$ python3 -q
>>> import numpy as np
>>> from numpy import linalg as LA
>>> np.set_printoptions(precision=1, suppress=True, linewidth=200, legacy="1.25")
>>> mat = np.array([[0, 5, 4, 4, 0, 2, 5],
...     [0, 0, 5, 1, 5, 1, 1],
...     [0, 0, 0, 2, 3, 5, 1],
...     [0, 0, 0, 0, 3, 5, 1],
...     [0, 0, 0, 0, 0, 5, 4],
...     [0, 0, 0, 0, 0, 0, 5],
...     [0, 0, 0, 0, 0, 0, 0]])
>>> # triangular
>>> print(LA.matrix_rank(mat - mat[0, 0] * np.eye(7)))
6
>>> print([int(LA.matrix_rank(LA.matrix_power(mat, p))) for p in range(1, 8)])
[6, 5, 4, 3, 2, 1, 0]
>>> print(np.abs(np.diag(LA.qr(mat)[1])) > 1e-9)
[False False False False False False False]
>>> try:
...     LA.inv(mat)
... except LA.LinAlgError as e:
...     print(e)
... 
Singular matrix
>>> print(round(np.trace(LA.pinv(mat) @ mat), 1))
6.0
>>> np.unique(mat.round(6), axis=0).shape
(7, 7)
>>> Uu, sv, VT = LA.svd(mat)
>>> print(sv)
[12.6  7.6  6.6  4.   1.7  0.9  0. ]
>>> print(np.argmax(sv[:-1] / (sv[1:] + 1e-6)) + 1)
6
>>> out = Uu[:, :6] @ np.diag(sv[:6]) @ VT[:6]
>>> np.round(np.abs(mat - out).max(), 1)
0.0
>>> print(np.round(LA.norm(mat - out, 2), 1), sv[6])
0.0 0.0
>>> x0 = np.array([-1, -3, 3, 0, -2, -5, 5])
>>> mat * x0
array([[  0, -15,  12,   0,   0, -10,  25],
       [  0,   0,  15,   0, -10,  -5,   5],
       [  0,   0,   0,   0,  -6, -25,   5],
       [  0,   0,   0,   0,  -6, -25,   5],
       [  0,   0,   0,   0,   0, -25,  20],
       [  0,   0,   0,   0,   0,   0,  25],
       [  0,   0,   0,   0,   0,   0,   0]])
>>> np.sign((mat @ x0).round(6))
array([ 1,  1, -1, -1, -1,  1,  0])
>>> np.einsum("ij,j->i", mat, x0)
array([ 12,   5, -26, -26,  -5,  25,   0])
>>> mat @ np.eye(7)[3]
array([4., 1., 2., 0., 0., 0., 0.])
>>> mat @ (2 * x0)
array([ 24,  10, -52, -52, -10,  50,   0])
>>> print(mat @ x0)
[ 12   5 -26 -26  -5  25   0]
>>> LA.norm(mat @ x0) <= LA.norm(mat, 2) * LA.norm(x0) + 1e-9
True
>>> (mat * x0).sum(axis=1)
array([ 12,   5, -26, -26,  -5,  25,   0])
>>> mat @ np.ones(7)
array([20., 13., 11.,  9.,  9.,  5.,  0.])
>>> rng = np.random.default_rng(67523)
>>> lab = rng.permutation(7)
>>> lab
array([5, 4, 2, 6, 1, 0, 3])
>>> out = mat[lab][:, lab]
>>> np.trace(out)
0
>>> print(np.diag(out))
[0 0 0 0 0 0 0]
>>> J = np.loadtxt("w.csv", delimiter=",")
>>> J
array([[ 2., -2.,  2.],
       [ 2.,  2., -2.],
       [-2.,  2.,  2.]])
>>> def softmax(z):
...     e = np.exp(z - z.max(axis=-1, keepdims=True))
...     return e / e.sum(axis=-1, keepdims=True)
... 
>>> softmax(J).sum(axis=1)
array([1., 1., 1.])
>>> np.round(softmax(J[0]), 1) + 0
array([0.5, 0. , 0.5])
>>> print(np.round(softmax(J[0] + 4), 1) + 0)
[0.5 0.  0.5]
>>> att = J @ J.T / np.sqrt(3)
>>> softmax(att)[0] @ J
array([ 2., -2.,  2.])
>>> np.round(softmax(att + np.triu(np.full(att.shape, -np.inf), 1)), 1) + 0
array([[1., 0., 0.],
       [0., 1., 0.],
       [0., 0., 1.]])
>>> np.round(softmax(att), 1) + 0
array([[1., 0., 0.],
       [0., 1., 0.],
       [0., 0., 1.]])
>>> u, v = J[0], J[2]
>>> u @ v
-4.0
>>> p = (u @ v) / (u @ u) * u
>>> LA.matrix_rank(np.outer(u, v))
1
>>> print(np.round((v - p) @ u, 1))
-0.0
>>> p
array([-0.7,  0.7, -0.7])
>>> print(v - p)
[-1.3  1.3  2.7]
>>> round(float(LA.eigvals(J).sum().real), 1)
6.0
>>> np.einsum("ij,ji->", J, J)
-12.0
>>> print(np.einsum("ii->", J))
6.0
>>> round(LA.det(2 * J), 1), round(LA.det(J), 1)
(256.0, 32.0)
>>> np.sort(np.abs(np.fft.fft(J[0]))), np.sort(LA.svd(J, compute_uv=False))
(array([2., 4., 4.]), array([2., 4., 4.]))
>>> feats = np.load("case5.npy")
>>> print(feats)
[[ -2   3   1  -2   1  -5   0   2  -3]
 [  1  -5   4   1   3  -4   3   2 -12]
 [  4  -1   4   1   3   4  -4  -3 -12]
 [  4  -4  -1  -1   2   0   2   5   3]
 [  3  -2   5   2   1   5  -4   5 -15]]
>>> np.round(softmax(feats[2] + 3), 1) + 0
array([0.3, 0. , 0.3, 0. , 0.1, 0.3, 0. , 0. , 0. ])
>>> print(np.round(softmax(feats[2]), 1) + 0)
[0.3 0.  0.3 0.  0.1 0.3 0.  0.  0. ]
>>> att = feats @ feats.T / np.sqrt(9)
>>> softmax(att).round(6).argmax(axis=1)
array([0, 1, 4, 3, 4])
>>> softmax(att)[2] @ feats
array([  3. ,  -2. ,   5. ,   2. ,   1. ,   5. ,  -4. ,   4.9, -14.9])
>>> print(np.round(softmax(att + np.triu(np.full(att.shape, -np.inf), 1)), 1) + 0)
[[1. 0. 0. 0. 0.]
 [0. 1. 0. 0. 0.]
 [0. 0. 1. 0. 0.]
 [0. 0. 0. 1. 0.]
 [0. 0. 0. 0. 1.]]
>>> np.round(softmax(att), 1) + 0
array([[1., 0., 0., 0., 0.],
       [0., 1., 0., 0., 0.],
       [0., 0., 0., 0., 1.],
       [0., 0., 0., 1., 0.],
       [0., 0., 0., 0., 1.]])
>>> out = feats[0, 0] * feats[1:] - np.outer(feats[1:, 0], feats[0])
>>> print(out)
[[  0   7  -9   0  -7  13  -6  -6  27]
 [  0 -10 -12   6 -10  12   8  -2  36]
 [  0  -4  -2  10  -8  20  -4 -18   6]
 [  0  -5 -13   2  -5   5   8 -16  39]]
>>> print(LA.matrix_rank(out), LA.matrix_rank(feats))
4 5
>>> feats[:, 0] / feats[0, 0]
array([ 1. , -0.5, -2. , -2. , -1.5])
>>> np.flatnonzero(~out.round(6).any(axis=1))
array([], dtype=int64)
>>> w1 = np.array([[3, 1],
...     [-4, 2],
...     [-5, 5],
...     [4, -4],
...     [4, 1],
...     [4, 0],
...     [5, -3],
...     [5, 0],
...     [-5, -5]])
>>> b = np.array([2, 3])
>>> hid = np.maximum(feats @ w1 + b, 0)
>>> (hid > 0).astype(int)
array([[0, 1],
       [1, 1],
       [1, 1],
       [1, 0],
       [1, 1]])
>>> (hid > 0).mean(axis=0)
array([0.8, 0.8])
>>> basis = np.array([[-5, 2, 0], [0, -3, 5]])
>>> print(w1 @ basis)
[[-15   3   5]
 [ 20 -14  10]
 [ 25 -25  25]
 [-20  20 -20]
 [-20   5   5]
 [-20   8   0]
 [-25  19 -15]
 [-25  10   0]
 [ 25   5 -25]]
>>> (hid @ basis).round(6).argmax(axis=1)
array([2, 2, 2, 1, 2])
>>> G = feats.T @ feats
>>> LA.svd(feats, compute_uv=False) ** 2
array([666.3, 117.1,  84.7,  37.2,  14.7])
>>> (feats @ feats.T).shape
(5, 5)
>>> np.round(LA.eigvalsh(G)[::-1], 1) + 0
array([666.3, 117.1,  84.7,  37.2,  14.7,   0. ,   0. ,   0. ,   0. ])
>>> G
array([[  46,  -37,   29,   11,   24,   37,  -17,   21,  -87],
       [ -37,   55,  -27,  -12,  -25,   -9,  -11,  -31,   81],
       [  29,  -27,   59,   17,   28,   20,  -26,   18, -177],
       [  11,  -12,   17,   11,    4,   20,  -11,    0,  -51],
       [  24,  -25,   28,    4,   24,    0,   -3,   14,  -84],
       [  37,   -9,   20,   20,    0,   82,  -48,   -5,  -60],
       [ -17,  -11,  -26,  -11,   -3,  -48,   45,    8,   78],
       [  21,  -31,   18,    0,   14,   -5,    8,   67,  -54],
       [ -87,   81, -177,  -51,  -84,  -60,   78,  -54,  531]])
>>> np.trace(G), (feats ** 2).sum()
(920, 920)
>>> LA.matrix_rank(G)
5
>>> np.diag(G)
array([ 46,  55,  59,  11,  24,  82,  45,  67, 531])
